In [1]: import numpy as np

In [2]: from numpy import linalg as LA

In [3]: np.set_printoptions(precision=1, suppress=True, linewidth=120)

In [4]: rng = np.random.default_rng(13)

In [5]: idx = rng.integers(0, 3, 4)

In [6]: M = np.array([[1, 2, -1, 2], [3, 3, -1, 0], [1, -2, -1, -1], [1, 2, -2, 0]]) * (idx[:, None] == idx)

In [7]: M
Out[7]: 
array([[ 1,  2, -1,  2],
       [ 3,  3, -1,  0],
       [ 1, -2, -1, -1],
       [ 1,  2, -2,  0]])

In [8]: print(M.shape)
(4, 4)

In [9]: np.abs(M).max()
Out[9]: np.int64(3)

In [10]: np.count_nonzero(M)
Out[10]: np.int64(14)

In [11]: print(np.diff(M, axis=0))
[[ 2  1  0 -2]
 [-2 -5  0 -1]
 [ 0  4 -1  1]]

In [12]: LA.matrix_rank(M)
Out[12]: np.int64(4)

In [13]: M - M[0]
Out[13]: 
array([[ 0,  0,  0,  0],
       [ 2,  1,  0, -2],
       [ 0, -4,  0, -3],
       [ 0,  0, -1, -2]])

In [14]: M.sum(axis=0)
Out[14]: array([ 6,  5, -5,  1])

In [15]: A = np.loadtxt("run16.csv", delimiter=",")

In [16]: A
Out[16]: 
array([[-1.,  1.,  0.,  0.],
       [ 0., -1.,  1.,  0.],
       [ 0.,  0., -1.,  1.],
       [ 0.,  0.,  0., -1.]])

In [17]: M2 = np.array([[1, 2, 1], [1, 1, 2], [1, 2, 0], [1, 0, 2]])

In [18]: np.einsum("ik,kj->ji", A, M2)
Out[18]: 
array([[ 0.,  0.,  0., -1.],
       [-1.,  1., -2.,  0.],
       [ 1., -2.,  2., -2.]])

In [19]: print(M2.T @ A.T)
[[ 0.  0.  0. -1.]
 [-1.  1. -2.  0.]
 [ 1. -2.  2. -2.]]

In [20]: print(LA.matrix_rank(np.vstack([A, M2.T])))
4

In [21]: np.einsum("ij,ij->i", A, A)
Out[21]: array([2., 2., 2., 1.])

In [22]: LA.matrix_power(A, 4)
Out[22]: 
array([[ 1., -4.,  6., -4.],
       [ 0.,  1., -4.,  6.],
       [ 0.,  0.,  1., -4.],
       [ 0.,  0.,  0.,  1.]])

In [23]: assert A == A.T
ValueError: The truth value of an array with more than one element is ambiguous. Use a.any() or a.all()


In [24]: np.sort(np.abs(LA.eigvals(A)))
Out[24]: array([1., 1., 1., 1.])

In [25]: np.allclose(A @ A.T, A.T @ A)
Out[25]: False

In [26]: print((A - A.T) / 2)
[[ 0.   0.5  0.   0. ]
 [-0.5  0.   0.5  0. ]
 [ 0.  -0.5  0.   0.5]
 [ 0.   0.  -0.5  0. ]]

In [27]: print(round(np.abs(LA.eigvals(A)).max(), 1))
1.0

In [28]: LA.determinant(A)
AttributeError: module 'numpy.linalg' has no attribute 'determinant'


In [29]: round(LA.det(A), 1)
Out[29]: np.float64(1.0)

In [30]: round(float(LA.det(2 * A)), 1), round(float(LA.det(A)), 1)
Out[30]: (16.0, 1.0)

In [31]: np.einsum("ij,ji->", A, A)
Out[31]: np.float64(4.0)

In [32]: np.poly(A)
Out[32]: array([1., 4., 6., 4., 1.])

In [33]: round(LA.eigvals(A).sum().real, 1)
Out[33]: np.float64(-4.0)

In [34]: print(round(float(LA.det(A.T)), 1))
1.0

In [35]: vec = np.array([-3, 9, -5, 8])

In [36]: A @ vec
Out[36]: array([ 12., -14.,  13.,  -8.])

In [37]: A @ np.eye(4)[0]
Out[37]: array([-1.,  0.,  0.,  0.])

In [38]: np.sign((A @ vec).round(6))
Out[38]: array([ 1., -1.,  1., -1.])

In [39]: np.einsum("ij,j->i", A, vec)
Out[39]: array([ 12., -14.,  13.,  -8.])

In [40]: LA.norm(A @ vec) <= LA.norm(A, 2) * LA.norm(vec) + 1e-9
Out[40]: np.True_

In [41]: print(A @ np.ones(4))
[ 0.  0.  0. -1.]

In [42]: (A @ vec).argmax()
Out[42]: np.int64(2)

In [43]: M2 = A + rng.integers(-2, 3, (4, 3)) @ rng.integers(-2, 3, (3, 4))

In [44]: M2
Out[44]: 
array([[  3.,  -9.,   6.,   0.],
       [-10.,   3.,   1.,  -6.],
       [  8.,  -2.,  -2.,   7.],
       [  0.,   5.,  -4.,   3.]])

In [45]: np.abs(M2 - A).sum(axis=1)
Out[45]: array([20., 20., 17., 13.])

In [46]: LA.matrix_rank(M2 - A, tol=1e-8)
Out[46]: np.int64(3)

In [47]: W0 = np.load("m.npy")

In [48]: print(W0)
[[ 0.1  1.4  1.4  2.9]
 [ 0.3  0.3  0.4  0.2]
 [-0.4  0.8  1.1  2.6]
 [-0.4 -1.1 -0.9 -3.2]
 [-0.1 -2.7 -2.3 -5.9]]

In [49]: M2 = np.c_[W0[:, :3] @ np.array([[2, 3, 3], [-2, -1, 3], [-1, 2, -1]]), np.array([1, 2, 2, 2, 2])]

In [50]: M2
Out[50]: 
array([[-4. ,  1.7,  3.1,  1. ],
       [-0.4,  1.4,  1.4,  2. ],
       [-3.5,  0.2,  0.1,  2. ],
       [ 2.3, -1.9, -3.6,  2. ],
       [ 7.5, -2.2, -6.1,  2. ]])

In [51]: LA.matrix_rank(np.c_[W0, M2])
Out[51]: np.int64(5)

In [52]: np.round(LA.norm(M2 - W0 @ LA.lstsq(W0, M2)[0], axis=0), 1) + 0
Out[52]: array([0. , 0. , 0. , 0.2])

In [53]: LA.matrix_rank(M2)
Out[53]: np.int64(4)

In [54]: Q, _ = LA.qr(np.array([[-0.9, -1.0], [-0.6, 1.0], [-2.3, 0.4], [-0.6, 0.2]]))

In [55]: X = Q @ Q.T

In [56]: X.round(1) + 0
Out[56]: 
array([[ 0.7, -0.4,  0.2,  0. ],
       [-0.4,  0.5,  0.3,  0.1],
       [ 0.2,  0.3,  0.8,  0.2],
       [ 0. ,  0.1,  0.2,  0.1]])

In [57]: vals, vecs = LA.eigh(X)

In [58]: vec = np.array([-3, -3, 0, 2])

In [59]: print(round(float(vec @ X @ vec / (vec @ vec)), 1), round(vals[0], 1), vals[-1])
0.1 -0.0 1.0

In [60]: print(np.round(vecs * np.maximum(vals, 0) @ vecs.T, 1) + 0)
[[ 0.7 -0.4  0.2  0. ]
 [-0.4  0.5  0.3  0.1]
 [ 0.2  0.3  0.8  0.2]
 [ 0.   0.1  0.2  0.1]]

In [61]: np.round(vec @ X @ vec, 1)
Out[61]: np.float64(1.9)

In [62]: idx = rng.permutation(4)

In [63]: print(idx)
[0 3 2 1]

In [64]: M2 = X[idx][:, idx]

In [65]: np.diag(M2)
Out[65]: array([0.7, 0.1, 0.8, 0.5])

In [66]: U, sigma, vt = LA.svd(X)

In [67]: vecs = vt[:(sigma > 1e-8).sum()]

In [68]: vec = X[0] + 2 * X[3] + rng.integers(2) * np.eye(4)[1]

In [69]: vec
Out[69]: array([ 0.7, -0.2,  0.6,  0.1])

In [70]: np.round(vecs.T @ vecs, 1) + 0
Out[70]: 
array([[ 0.7, -0.4,  0.2,  0. ],
       [-0.4,  0.5,  0.3,  0.1],
       [ 0.2,  0.3,  0.8,  0.2],
       [ 0. ,  0.1,  0.2,  0.1]])

In [71]: np.diag(vecs.T @ vecs)
Out[71]: array([0.7, 0.5, 0.8, 0.1])

In [72]: f = np.array([2, 1, 3])

In [73]: np.round(np.correlate(X[3], X[2], "full"), 1) + 0
Out[73]: array([0. , 0. , 0.1, 0.2, 0.1, 0.1, 0. ])

In [74]: np.round(np.cross(X[3, :3], X[2, :3]), 1) + 0
Out[74]: array([0., 0., 0.])

In [75]: np.array([np.convolve(row, f, "same") for row in X])
Out[75]: 
array([[-0.1,  2.1, -1. ,  0.7],
       [ 0.5, -0.2,  1.9,  0.9],
       [ 0.8,  2.5,  2. ,  2.6],
       [ 0.2,  0.6,  0.7,  0.7]])

In [76]: K = np.loadtxt("case15.csv", delimiter=",")

In [77]: K
Out[77]: 
array([[-0.7,  0.6, -0.4,  0.2],
       [ 0.4, -0.1, -0.9, -0.2],
       [ 0.6,  0.8,  0.1,  0.1],
       [ 0.2, -0.2, -0.1,  1. ]])

In [78]: M2 = np.array([[2, 1], [-1, -1]])

In [79]: W2 = np.kron(M2, K)

In [80]: W2.shape
Out[80]: (8, 8)

In [81]: LA.matrix_rank(W2)
Out[81]: np.int64(8)

In [82]: print(W2)
[[-1.4  1.2 -0.8  0.4 -0.7  0.6 -0.4  0.2]
 [ 0.8 -0.3 -1.8 -0.4  0.4 -0.1 -0.9 -0.2]
 [ 1.2  1.6  0.2  0.1  0.6  0.8  0.1  0.1]
 [ 0.3 -0.4 -0.2  1.9  0.2 -0.2 -0.1  1. ]
 [ 0.7 -0.6  0.4 -0.2  0.7 -0.6  0.4 -0.2]
 [-0.4  0.1  0.9  0.2 -0.4  0.1  0.9  0.2]
 [-0.6 -0.8 -0.1 -0.1 -0.6 -0.8 -0.1 -0.1]
 [-0.2  0.2  0.1 -1.  -0.2  0.2  0.1 -1. ]]

In [83]: arr = np.load("a.npy")

In [84]: arr
Out[84]: 
array([[ 2.6,  4.1,  4. ,  1.8],
       [ 2.6,  4.3,  4.5,  1.5],
       [-1.1, -2.2, -2. , -0.8],
       [ 2.5,  4.2,  4.1,  1.5],
       [ 1.1,  1.7,  1.5,  0.7],
       [-2.4, -3.8, -4. , -1.5],
       [ 0.7,  1.2,  1.5,  0.5],
       [ 0.7,  1.1,  1. ,  0.3],
       [-1. , -1.8, -2. , -1. ],
       [-1. , -1.6, -1.7, -0.7],
       [ 0.9,  1.2,  1. ,  0.4],
       [ 2.2,  3.9,  3.9,  1.6],
       [ 1.1,  1.9,  1.8,  0.8],
       [-2.2, -3.8, -3.9, -1.6],
       [ 7.7, 12.8, 12.7,  5. ],
       [ 3.2,  5. ,  5. ,  2. ],
       [-3.4, -5.9, -5.6, -2.3],
       [-4.2, -7.2, -7.3, -2.9],
       [-5.6, -9.5, -9.5, -3.9],
       [ 1.4,  2.3,  2.5,  1. ],
       [-0.2,  0. ,  0.3,  0. ],
       [ 0. ,  0. ,  0. ,  0.1],
       [-2.8, -4.9, -4.9, -1.9],
       [-3.2, -5.3, -5.3, -2.2],
       [-5.8, -9.9, -9.9, -3.8],
       [-4.5, -7.3, -7.3, -2.8],
       [-1.5, -2.5, -2.6, -1. ]])

In [85]: d = LA.norm(arr[:, None] - arr[None], axis=-1)

In [86]: np.flatnonzero(d[0] < d.mean() / 2)
Out[86]: array([ 0,  1,  3,  4, 11, 12, 15, 19])

In [87]: print(LA.norm(arr, axis=1))
[ 6.5  6.9  3.3  6.6  2.6  6.2  2.1  1.7  3.   2.6  1.8  6.1  2.9  6.1 20.2  8.   9.1 11.5 15.1  3.8  0.4  0.1  7.7
  8.4 15.6 11.6  4. ]

In [88]: d.mean(axis=1).argmax()
Out[88]: np.int64(14)

In [89]: (d + 1e9 * np.eye(27)).round(6).argmin(axis=1)
Out[89]: array([ 3,  3,  8,  0, 12, 13,  7, 10,  2,  8,  7,  3,  4,  5, 15,  1, 23, 25, 24, 12, 21, 20, 23, 16, 18, 17,  2])

In [90]: U, sigma, vt = LA.svd(arr)

In [91]: sigma
Out[91]: array([41.9,  0.7,  0.5,  0.4])

In [92]: np.argmax(sigma[:-1] / (sigma[1:] + 1e-6)) + 1
Out[92]: np.int64(1)

In [93]: M2 = U[:, :1] @ np.diag(sigma[:1]) @ vt[:1]

In [94]: round(float(LA.norm(arr - M2) / LA.norm(arr)), 1)
Out[94]: 0.0

In [95]: vec = np.array([1, 3, 1, 0])

In [96]: target = arr @ vec

In [97]: coef, lr = np.zeros(4), 1 / LA.norm(arr, 2) ** 2

In [98]: for i in range(150):
    ...:     coef -= lr * arr.T @ (arr @ coef - target)
    ...:     if i % 50 == 0: print(i, round(LA.norm(arr @ coef - target), 1))
    ...: 
0 0.9
50 0.8
100 0.8

In [99]: coef
Out[99]: array([1.1, 1.9, 1.8, 0.7])

In [100]: W2 = arr[[12, 8]].astype(float)

In [101]: for _ in range(7):
     ...:     idx = LA.norm(arr[:, None] - W2, axis=-1).argmin(axis=1)
     ...:     W2 = np.array([arr[idx == j].mean(axis=0) for j in range(2)])
     ...: 

In [102]: idx
Out[102]: array([0, 0, 1, 0, 0, 1, 0, 0, 1, 1, 0, 0, 0, 1, 0, 0, 1, 1, 1, 0, 0, 0, 1, 1, 1, 1, 1])

In [103]: print(W2)
[[ 1.9  3.1  3.1  1.2]
 [-3.  -5.1 -5.1 -2. ]]

In [104]: idx = arr[:, 2] > np.median(arr[:, 2])

In [105]: f = arr[idx].mean(axis=0) - arr[~idx].mean(axis=0)

In [106]: f
Out[106]: array([4.8, 8.1, 8.1, 3.2])

In [107]: np.argsort(-np.abs(f).round(6), kind="stable")
Out[107]: array([2, 1, 0, 3])

In [108]: round((((arr - arr.mean(axis=0)) @ f > 0) == idx).mean(), 1)
Out[108]: np.float64(1.0)

In [109]: ((arr - arr.mean(axis=0)) @ f > 0).astype(int)
Out[109]: array([1, 1, 0, 1, 1, 0, 1, 1, 0, 0, 1, 1, 1, 0, 1, 1, 0, 0, 0, 1, 1, 1, 0, 0, 0, 0, 0])

In [110]: idx.astype(int)
Out[110]: array([1, 1, 0, 1, 1, 0, 1, 1, 0, 0, 1, 1, 1, 0, 1, 1, 0, 0, 0, 1, 1, 0, 0, 0, 0, 0, 0])
